In [1]: import numpy as np

In [2]: import numpy.linalg as la

In [3]: np.set_printoptions(precision=2, suppress=True, linewidth=160)

In [4]: m1 = np.array([[-5.05, -3.3, -7.74, 0.58],
   ...:     [-11.01, -6.28, -17.31, 1.85],
   ...:     [11.04, 8.99, 8.66, -3.28]])

In [5]: la.matrix_rank(m1, rtol=0.1)
Out[5]: np.int64(2)

In [6]: [round(float(x), 2) for x in la.svd(m1, compute_uv=False)[:3]]
Out[6]: [28.57, 5.67, 0.4]

In [7]: np.argsort(-la.norm(m1, axis=0).round(6), kind="stable")[:3]
Out[7]: array([2, 0, 1])

In [8]: G = m1.T @ m1

In [9]: la.svd(m1, compute_uv=False) ** 2
Out[9]: array([816.48,  32.17,   0.16])

In [10]: np.allclose(G, G.T)
Out[10]: True

In [11]: np.count_nonzero(m1)
Out[11]: np.int64(12)

In [12]: print(la.matrix_rank(m1))
3

In [13]: print(np.unravel_index(np.abs(m1).argmax(), m1.shape))
(np.int64(1), np.int64(2))

In [14]: m1.sum(axis=0)
Out[14]: array([ -5.02,  -0.59, -16.39,  -0.85])

In [15]: t3 = np.stack([m1, 2 * m1, m1[::-1]])

In [16]: t3.sum(axis=0)
Out[16]: 
array([[ -4.11,  -0.91, -14.56,  -1.54],
       [-44.04, -25.12, -69.24,   7.4 ],
       [ 28.07,  23.67,  18.24,  -9.26]])

In [17]: np.einsum("bij,cij->bc", t3, t3)
Out[17]: 
array([[ 848.81, 1697.62,  155.02],
       [1697.62, 3395.24,  310.03],
       [ 155.02,  310.03,  848.81]])

In [18]: la.matrix_rank(t3)
Out[18]: array([3, 3, 3])

In [19]: print(la.norm(t3, axis=(1, 2)))
[29.13 58.27 29.13]

In [20]: X = np.load("out8.npy")

In [21]: X
Out[21]: 
array([[-14.66,   6.67, -11.86],
       [ 11.94,  -3.34, -15.69],
       [-17.67,   9.22,  -1.6 ],
       [  0.92,  13.38, -14.84],
       [ 10.74,  16.84,   0.9 ],
       [ 13.04,   3.15,  14.84],
       [-18.63,   4.48,   5.73],
       [ 18.62,   7.26,  -0.7 ],
       [ 17.89,   8.78,  -1.65],
       [-16.47,   5.93,   9.68]])

In [22]: out = np.c_[X[:, :2] @ np.array([[1, 3], [3, -2]]), np.array([-3, -3, -1, 0, -1, 0, -2, -3, -1, -3])]

In [23]: out
Out[23]: 
array([[  5.35, -57.32,  -3.  ],
       [  1.92,  42.5 ,  -3.  ],
       [  9.99, -71.45,  -1.  ],
       [ 41.06, -24.  ,   0.  ],
       [ 61.26,  -1.46,  -1.  ],
       [ 22.49,  32.82,   0.  ],
       [ -5.19, -64.85,  -2.  ],
       [ 40.4 ,  41.34,  -3.  ],
       [ 44.23,  36.11,  -1.  ],
       [  1.32, -61.27,  -3.  ]])

In [24]: np.round(la.lstsq(X, out[:, 0])[0], 2) + 0
Out[24]: array([1., 3., 0.])

In [25]: la.matrix_rank(np.c_[X, out])
Out[25]: np.int64(4)

In [26]: print(la.norm(la.qr(X)[0].T @ out, axis=0) ** 2 / ((out ** 2).sum(axis=0) + 1e-12))
[1.  1.  0.3]

In [27]: K = np.loadtxt("block5.csv", delimiter=",")

In [28]: K
Out[28]: 
array([[ 0.94,  0.3 , -0.01,  1.51],
       [-1.41, -0.5 ,  2.24,  0.22],
       [-0.74,  0.33, -1.39,  1.56]])

In [29]: K.reshape(-1, 2)
Out[29]: 
array([[ 0.94,  0.3 ],
       [-0.01,  1.51],
       [-1.41, -0.5 ],
       [ 2.24,  0.22],
       [-0.74,  0.33],
       [-1.39,  1.56]])

In [30]: t3 = K.reshape(3, 2, -1)

In [31]: print(t3[:, 0])
[[ 0.94  0.3 ]
 [-1.41 -0.5 ]
 [-0.74  0.33]]

In [32]: np.einsum("ihd,ihd->ih", t3, t3)
Out[32]: 
array([[0.97, 2.28],
       [2.24, 5.07],
       [0.66, 4.37]])

In [33]: print(t3.transpose(1, 0, 2))
[[[ 0.94  0.3 ]
  [-1.41 -0.5 ]
  [-0.74  0.33]]

 [[-0.01  1.51]
  [ 2.24  0.22]
  [-1.39  1.56]]]
